% python3 -q
>>> import numpy as np
>>> from numpy import linalg as LA
>>> np.set_printoptions(precision=1, suppress=True, linewidth=200)
>>> feats = np.loadtxt("m.csv", delimiter=",")
>>> print(feats)
[[ 0.  3. -1. -2. -2.  2.  1. -2.]
 [-3.  2. -1.  0.  1.  1. -1.  0.]
 [ 1. -3.  1. -2. -2.  2.  1. -2.]
 [-2. -3. -2. -3.  0. -3. -1.  1.]
 [-3. -3. -1. -1.  2. -3.  3.  3.]
 [-1.  1.  1. -2. -1.  1. -2.  2.]
 [ 0.  3. -2.  1.  2. -1.  2. -1.]
 [-9.  9. -4. -2.  1.  5. -2. -2.]]
>>> print(LA.matrix_rank(feats, rtol=0.1))
6
>>> print(np.argsort(-LA.norm(feats, axis=0).round(6), kind="stable")[:3])
[1 0 5]
>>> rk = LA.matrix_rank(feats)
>>> print(rk)
7
>>> null = LA.svd(feats)[2][rk:].T
>>> print(np.allclose(feats @ null, 0))
True
>>> print([int(LA.matrix_rank(np.delete(feats, i, axis=0))) for i in range(8)])
[7, 7, 6, 6, 6, 6, 6, 7]
>>> r0, v = feats[6], feats[7]
>>> print(r0 @ v)
28.0
>>> p = (r0 @ v) / (r0 @ r0) * r0
>>> print(LA.matrix_rank(np.outer(r0, v)))
1
>>> print(p)
[ 0.   3.5 -2.3  1.2  2.3 -1.2  2.3 -1.2]
>>> cov = feats.T @ feats
>>> print(np.allclose(cov, cov.T))
True
>>> print((feats @ feats.T).shape)
(8, 8)
>>> print(np.trace(cov), (feats ** 2).sum())
417.0 417.0
>>> print(LA.matrix_rank(cov))
7
>>> print(np.round(LA.svd(feats, compute_uv=False) ** 2, 1) + 0)
[253.4  78.   43.4  23.9  10.3   7.5   0.5   0. ]
>>> print(LA.lstsq(feats[:-1].T, feats[-1])[2])
7
>>> print(np.abs(np.diag(LA.qr(feats)[1])) > 1e-9)
[ True  True  True  True  True  True  True False]
>>> mat = np.loadtxt("dump.csv", delimiter=",")
>>> print(mat)
[[ 10.  -4.  -5.   3.   8.   3.   1.   4.]
 [ -4.   3.   4.  -4.  -6.   0.   2.  -5.]
 [ -5.   4.  14.   0.  -8.   1.  -1. -10.]
 [  3.  -4.   0.  10.   8.  -1.  -7.   6.]
 [  8.  -6.  -8.   8.  12.   0.  -4.  10.]
 [  3.   0.   1.  -1.   0.   2.   2.  -2.]
 [  1.   2.  -1.  -7.  -4.   2.   6.  -4.]
 [  4.  -5. -10.   6.  10.  -2.  -4.  11.]]
>>> print(round(float(np.trace(LA.pinv(mat) @ mat)), 1))
3.0
>>> print(np.abs(np.diag(LA.qr(mat)[1])) > 1e-9)
[ True  True  True False False False False False]
>>> vals, vecs = LA.eigh(mat)
>>> x0 = np.array([-2, -1, 2, 0, 0, 0, -2, 2])
>>> print(np.round(vecs * np.abs(vals) @ vecs.T, 1) + 0)
[[ 10.  -4.  -5.   3.   8.   3.   1.   4.]
 [ -4.   3.   4.  -4.  -6.   0.   2.  -5.]
 [ -5.   4.  14.   0.  -8.   1.  -1. -10.]
 [  3.  -4.   0.  10.   8.  -1.  -7.   6.]
 [  8.  -6.  -8.   8.  12.   0.  -4.  10.]
 [  3.   0.   1.  -1.   0.   2.   2.  -2.]
 [  1.   2.  -1.  -7.  -4.   2.   6.  -4.]
 [  4.  -5. -10.   6.  10.  -2.  -4.  11.]]
>>> print(np.round(vecs * np.maximum(vals, 0) @ vecs.T, 1) + 0)
[[ 10.  -4.  -5.   3.   8.   3.   1.   4.]
 [ -4.   3.   4.  -4.  -6.   0.   2.  -5.]
 [ -5.   4.  14.   0.  -8.   1.  -1. -10.]
 [  3.  -4.   0.  10.   8.  -1.  -7.   6.]
 [  8.  -6.  -8.   8.  12.   0.  -4.  10.]
 [  3.   0.   1.  -1.   0.   2.   2.  -2.]
 [  1.   2.  -1.  -7.  -4.   2.   6.  -4.]
 [  4.  -5. -10.   6.  10.  -2.  -4.  11.]]
